>>> import numpy as np
>>> from numpy import linalg as LA
>>> np.set_printoptions(precision=1, suppress=True, linewidth=120)
>>> m1 = np.load("run7.npy")
>>> m1
array([[  3,  -2,  -3, -12],
       [  1,   3,  -2,  -8],
       [  0,   0,   3,  12]])
>>> gram = m1.T @ m1
>>> np.diag(gram)
array([ 10,  13,  22, 352])
>>> (m1 @ m1.T).shape
(3, 3)
>>> w1 = np.array([[5, 3], [5, 2], [1, 0], [4, 2]])
>>> c = np.array([1, 1])
>>> H = np.maximum(m1 @ w1 + c, 0)
>>> (H > 0).astype(int)
array([[0, 0],
       [0, 0],
       [1, 1]])
>>> LA.matrix_rank(H)
np.int64(1)
>>> Z = np.array([[1, 1], [-2, -1]])
>>> (H @ Z).round(6).argmax(axis=1)
array([0, 0, 1])
>>> H @ Z
array([[ 0,  0],
       [ 0,  0],
       [ 2, 27]])
>>> data = np.loadtxt("x.csv", delimiter=",")
>>> data.round(1) + 0
array([[-0.8,  1.4,  0.4],
       [-2.9,  0.7, -0.3],
       [ 4.5,  3.2,  2.2],
       [ 1.7,  2.2,  1.2],
       [-5.5, -0.2, -1.2],
       [-2.5,  0.8, -0.2],
       [-2.4,  0.9, -0.1],
       [-3.4,  0.5, -0.5],
       [-3.7,  0.4, -0.6],
       [-1.9,  1. ,  0. ],
       [-0.8,  1.4,  0.4],
       [-3.4,  0.5, -0.5],
       [-2.9,  0.7, -0.3],
       [-4.5,  0.2, -0.8],
       [ 2.1,  2.4,  1.4]])
>>> labels = data[:, 2] > np.median(data[:, 2])
>>> f = data[labels].mean(axis=0) - data[~labels].mean(axis=0)
>>> np.round((((data - data.mean(axis=0)) @ f > 0) == labels).mean(), 1)
np.float64(0.9)
>>> np.argsort(-np.abs(f).round(6), kind="stable")
array([0, 1, 2])
>>> rank = LA.matrix_rank(data)
>>> rank
np.int64(2)
>>> N = LA.svd(data)[2][rank:].T
>>> np.allclose(data @ N, 0)
True
>>> [int(LA.matrix_rank(np.delete(data, i, axis=0))) for i in range(15)]
[2, 2, 2, 2, 2, 2, 2, 2, 2, 2, 2, 2, 2, 2, 2]
>>> N.shape
(3, 1)
>>> [int(LA.matrix_rank(data[:, :j + 1])) for j in range(3)]
[1, 2, 2]
>>> np.round(N @ N.T, 1) + 0
array([[ 0. ,  0.1, -0.2],
       [ 0.1,  0.1, -0.3],
       [-0.2, -0.3,  0.8]])
>>> left, s, Vt = LA.svd(data)
>>> evecs = Vt[:(s > 1e-8).sum()]
>>> rng = np.random.default_rng(985)
>>> x0 = data[6] + 2 * data[4] + rng.integers(2) * np.eye(3)[1]
>>> x0
array([-13.4,   1.5,  -2.5])
>>> round(float(LA.norm(x0 - evecs.T @ evecs @ x0)), 1)
0.4
>>> LA.matrix_rank(np.vstack([data, x0]))
np.int64(3)
>>> np.allclose(evecs.T @ evecs @ x0, x0)
False
>>> evecs.T @ evecs
array([[ 1. , -0.1,  0.2],
       [-0.1,  0.9,  0.3],
       [ 0.2,  0.3,  0.2]])
>>> np.diag(evecs.T @ evecs)
array([1. , 0.9, 0.2])
>>> gram = np.cov(data, rowvar=False)
>>> np.corrcoef(data.T)
array([[1., 1., 1.],
       [1., 1., 1.],
       [1., 1., 1.]])
>>> data.std(axis=0)
array([2.6, 0.9, 0.9])
>>> Xc = data - data.mean(axis=0)
>>> evecs = LA.svd(Xc)[2][:2]
>>> other = Xc - Xc @ evecs.T @ evecs
>>> np.diag(evecs.T @ evecs)
array([1. , 0.5, 0.5])
>>> np.round(LA.norm(other) / LA.norm(Xc), 1)
np.float64(0.0)
>>> LA.norm(other, axis=1).round(6).argmax()
np.int64(0)
>>> np.round(other.std(axis=0), 1) + 0
array([0., 0., 0.])
>>> M = np.load("mat.npy")
>>> M
array([[ 1,  6,  3],
       [ 6, 36, 18],
       [ 3, 18,  9]])
>>> left, s, Vt = LA.svd(M)
>>> np.argmax(s[:-1] / (s[1:] + 1e-6)) + 1
np.int64(1)
>>> other = left[:, :1] @ np.diag(s[:1]) @ Vt[:1]
>>> LA.matrix_rank(other)
np.int64(1)
>>> vals, evecs = LA.eigh(M)
>>> x0 = np.array([-6, 1, 9])
>>> np.round(LA.eigvalsh(M[1:, 1:]), 1) + 0
array([ 0., 45.])
>>> evecs * np.abs(vals) @ evecs.T
array([[ 1.,  6.,  3.],
       [ 6., 36., 18.],
       [ 3., 18.,  9.]])
>>> evecs * np.maximum(vals, 0) @ evecs.T
array([[ 1.,  6.,  3.],
       [ 6., 36., 18.],
       [ 3., 18.,  9.]])
>>> (np.sign(evecs[:, -1].round(6)) == np.sign(evecs[0, -1].round(6))).astype(int)
array([1, 1, 1])
>>> x0 @ M @ x0
np.int64(729)
>>> f = np.array([0, 0])
>>> np.array([np.convolve(row, f, "same") for row in M])
array([[0, 0, 0],
       [0, 0, 0],
       [0, 0, 0]])
>>> left, s, Vt = LA.svd(M)
>>> evecs = Vt[:(s > 1e-8).sum()]
>>> x0 = M[2] + 5 * M[0] + rng.integers(2) * np.eye(3)[1]
>>> x0
array([ 8., 48., 24.])
>>> np.round(evecs.T @ evecs, 1) + 0
array([[0. , 0.1, 0.1],
       [0.1, 0.8, 0.4],
       [0.1, 0.4, 0.2]])
>>> round(LA.norm(x0 - evecs.T @ evecs @ x0), 1)
np.float64(0.0)
>>> np.allclose(evecs.T @ evecs @ x0, x0)
True
>>> P = np.triu(np.array([[5, 9, 1], [5, 4, 8], [3, 4, 8]]), 1) + np.eye(3)
>>> other = P @ M @ LA.inv(P)
>>> np.trace(other), np.trace(M)
(np.float64(46.0), np.int64(46))
>>> P @ M - M @ P
array([[  57.,  333.,  122.],
       [  24.,   90., -222.],
       [   0.,  -27., -147.]])
>>> other
array([[  58., -174., 1508.],
       [  30.,  -90.,  780.],
       [   3.,   -9.,   78.]])
>>> X = np.loadtxt("m.csv", delimiter=",")
>>> X
array([[ 0. , -1. , -0.5],
       [ 0. , -0.5, -0.2],
       [ 0. ,  1. ,  0.6],
       [ 0. ,  1. ,  0.5],
       [ 0. , -0.8, -0.3],
       [ 0. ,  0.9,  0.4],
       [ 0. , -1. , -0.6],
       [ 0. ,  1. ,  0.8],
       [ 0. ,  0.8,  0.3],
       [ 0. ,  1. ,  0.5],
       [ 0. , -0.4, -0.1],
       [ 0. ,  0.8,  0.3],
       [ 0. , -0.6, -0.2],
       [ 0. ,  0.6,  0.2],
       [ 0. ,  1. ,  0.7],
       [ 0. ,  1. ,  0.5],
       [ 0. ,  0.8,  0.3],
       [ 0. , -0.4, -0.1],
       [ 0. , -1. , -0.7],
       [ 0. ,  1. ,  0.5],
       [ 0. ,  1. ,  0.6],
       [ 0. , -0.9, -0.4],
       [ 0. ,  1. ,  0.6],
       [ 0. ,  1. ,  0.5]])
>>> left, s, Vt = LA.svd(X)
>>> s
array([4.9, 0.5, 0. ])
>>> np.argmax(s[:-1] / (s[1:] + 1e-6)) + 1
np.int64(2)
>>> other = left[:, :2] @ np.diag(s[:2]) @ Vt[:2]
>>> LA.matrix_rank(other)
np.int64(2)
>>> np.round(LA.norm(X - other) / LA.norm(X), 1)
np.float64(0.0)
>>> np.round(LA.norm(X - other, 2), 1), s[2]
(np.float64(0.0), np.float64(0.0))
>>> other
array([[ 0. , -1. , -0.5],
       [ 0. , -0.5, -0.2],
       [ 0. ,  1. ,  0.6],
       [ 0. ,  1. ,  0.5],
       [ 0. , -0.8, -0.3],
       [ 0. ,  0.9,  0.4],
       [ 0. , -1. , -0.6],
       [ 0. ,  1. ,  0.8],
       [ 0. ,  0.8,  0.3],
       [ 0. ,  1. ,  0.5],
       [ 0. , -0.4, -0.1],
       [ 0. ,  0.8,  0.3],
       [ 0. , -0.6, -0.2],
       [ 0. ,  0.6,  0.2],
       [ 0. ,  1. ,  0.7],
       [ 0. ,  1. ,  0.5],
       [ 0. ,  0.8,  0.3],
       [ 0. , -0.4, -0.1],
       [ 0. , -1. , -0.7],
       [ 0. ,  1. ,  0.5],
       [ 0. ,  1. ,  0.6],
       [ 0. , -0.9, -0.4],
       [ 0. ,  1. ,  0.6],
       [ 0. ,  1. ,  0.5]])
>>> x0 = np.array([2, 3, 1])
>>> h1 = np.maximum(X @ x0, 0)
>>> h1
array([0. , 0. , 3.6, 3.5, 0. , 3.1, 0. , 3.8, 2.7, 3.5, 0. , 2.7, 0. , 2. , 3.7, 3.5, 2.7, 0. , 0. , 3.5, 3.6, 0. ,
       3.6, 3.5])
>>> np.maximum(X @ x0, 0) - np.maximum(-X @ x0, 0)
array([-3.5, -1.7,  3.6,  3.5, -2.7,  3.1, -3.6,  3.8,  2.7,  3.5, -1.3,  2.7, -2. ,  2. ,  3.7,  3.5,  2.7, -1.3,
       -3.7,  3.5,  3.6, -3.1,  3.6,  3.5])
>>> W0 = np.array([[-1, -3, 0, 0, 0, 0],
...     [1, 1, 0, 0, 0, 0],
...     [-2, 1, 0, 0, 0, 0],
...     [0, 0, -1, -3, 0, 0],
...     [0, 0, 1, 1, 0, 0],
...     [0, 0, -2, 1, 0, 0],
...     [0, 0, 0, 0, -1, -3],
...     [0, 0, 0, 0, 1, 1],
...     [0, 0, 0, 0, -2, 1]])
>>> f = np.array([-3, -3])
>>> np.array([np.convolve(row, f, "same") for row in W0])
array([[ 3, 12,  9,  0,  0,  0],
       [-3, -6, -3,  0,  0,  0],
       [ 6,  3, -3,  0,  0,  0],
       [ 0,  0,  3, 12,  9,  0],
       [ 0,  0, -3, -6, -3,  0],
       [ 0,  0,  6,  3, -3,  0],
       [ 0,  0,  0,  0,  3, 12],
       [ 0,  0,  0,  0, -3, -6],
       [ 0,  0,  0,  0,  6,  3]])
>>> np.correlate(W0[6], W0[4], "full")
array([ 0,  0,  0,  0,  0,  0, -1, -4, -3,  0,  0])
>>> theta = np.radians(45)
>>> R = np.eye(4)
>>> R[0, 0] = R[3, 3] = np.cos(theta)
>>> R[0, 3], R[3, 0] = -np.sin(theta), np.sin(theta)
>>> R
array([[ 0.7,  0. ,  0. , -0.7],
       [ 0. ,  1. ,  0. ,  0. ],
       [ 0. ,  0. ,  1. ,  0. ],
       [ 0.7,  0. ,  0. ,  0.7]])
>>> other = m1 @ R.T
>>> np.allclose(LA.norm(m1, axis=1), LA.norm(other, axis=1))
True
>>> round(float(LA.det(R)), 1), round(float(np.trace(R)), 1)
(1.0, 3.4)
>>> np.abs(other - m1).max(axis=0)
array([8.5, 0. , 0. , 5.6])
>>> R.ravel(order="F")
array([ 0.7,  0. ,  0. ,  0.7,  0. ,  1. ,  0. ,  0. ,  0. ,  0. ,  1. ,  0. , -0.7,  0. ,  0. ,  0.7])
>>> R.reshape(2, -1)
array([[ 0.7,  0. ,  0. , -0.7,  0. ,  1. ,  0. ,  0. ],
       [ 0. ,  0. ,  1. ,  0. ,  0.7,  0. ,  0. ,  0.7]])
>>> T = R.reshape(4, 2, -1)
>>> np.einsum("ihd,ihd->ih", T, T)
array([[0.5, 0.5],
       [1. , 0. ],
       [0. , 1. ],
       [0.5, 0.5]])
>>> np.einsum("ihd,jhd->hij", T, T).shape
(2, 4, 4)
>>> np.swapaxes(T, 1, 2)[1]
array([[0., 0.],
       [1., 0.]])
>>> T[:, 0]
array([[0.7, 0. ],
       [0. , 1. ],
       [0. , 0. ],
       [0.7, 0. ]])
>>> T.shape
(4, 2, 2)
>>> F = np.array([[8, 8, 4, 4], [8, 9, 5, 6], [4, 5, 5, 4], [4, 6, 4, 6]])
>>> F
array([[8, 8, 4, 4],
       [8, 9, 5, 6],
       [4, 5, 5, 4],
       [4, 6, 4, 6]])
>>> w1 = np.array([[2, 4, -8, 8, 6],
...     [-4, 2, 2, 8, 6],
...     [-2, 4, -1, 0, 4],
...     [8, -3, -2, 3, -4]])
>>> c = np.array([4, 0, 1, 2, 1])
>>> H = np.maximum(F @ w1 + c, 0)
>>> H
array([[ 12,  52,   0, 142,  97],
       [ 22,  52,   0, 156,  99],
       [ 14,  34,   0,  86,  59],
       [ 28,  26,   0, 100,  53]])
>>> (H > 0).astype(int)
array([[1, 1, 0, 1, 1],
       [1, 1, 0, 1, 1],
       [1, 1, 0, 1, 1],
       [1, 1, 0, 1, 1]])
>>> LA.matrix_rank(H)
np.int64(4)
>>> (H > 0).mean(axis=0)
array([1., 1., 0., 1., 1.])
>>> Z = np.array([[-9, 7], [1, 1], [3, 2], [-8, -4], [0, -8]])
>>> H @ Z
array([[-1192, -1208],
       [-1394, -1210],
       [ -780,  -684],
       [-1026,  -602]])
>>> theta = np.radians(180)
>>> R = np.eye(4)
>>> R[3, 3] = R[2, 2] = np.cos(theta)
>>> R[3, 2], R[2, 3] = -np.sin(theta), np.sin(theta)
>>> R.round(1) + 0
array([[ 1.,  0.,  0.,  0.],
       [ 0.,  1.,  0.,  0.],
       [ 0.,  0., -1.,  0.],
       [ 0.,  0.,  0., -1.]])
>>> other = F @ R.T
>>> np.allclose(LA.norm(F, axis=1), LA.norm(other, axis=1))
True
>>> round(LA.det(R), 1), np.trace(R)
(np.float64(1.0), np.float64(0.0))
>>> np.allclose(F @ F.T, other @ other.T)
True
>>> other
array([[ 8.,  8., -4., -4.],
       [ 8.,  9., -5., -6.],
       [ 4.,  5., -5., -4.],
       [ 4.,  6., -4., -6.]])
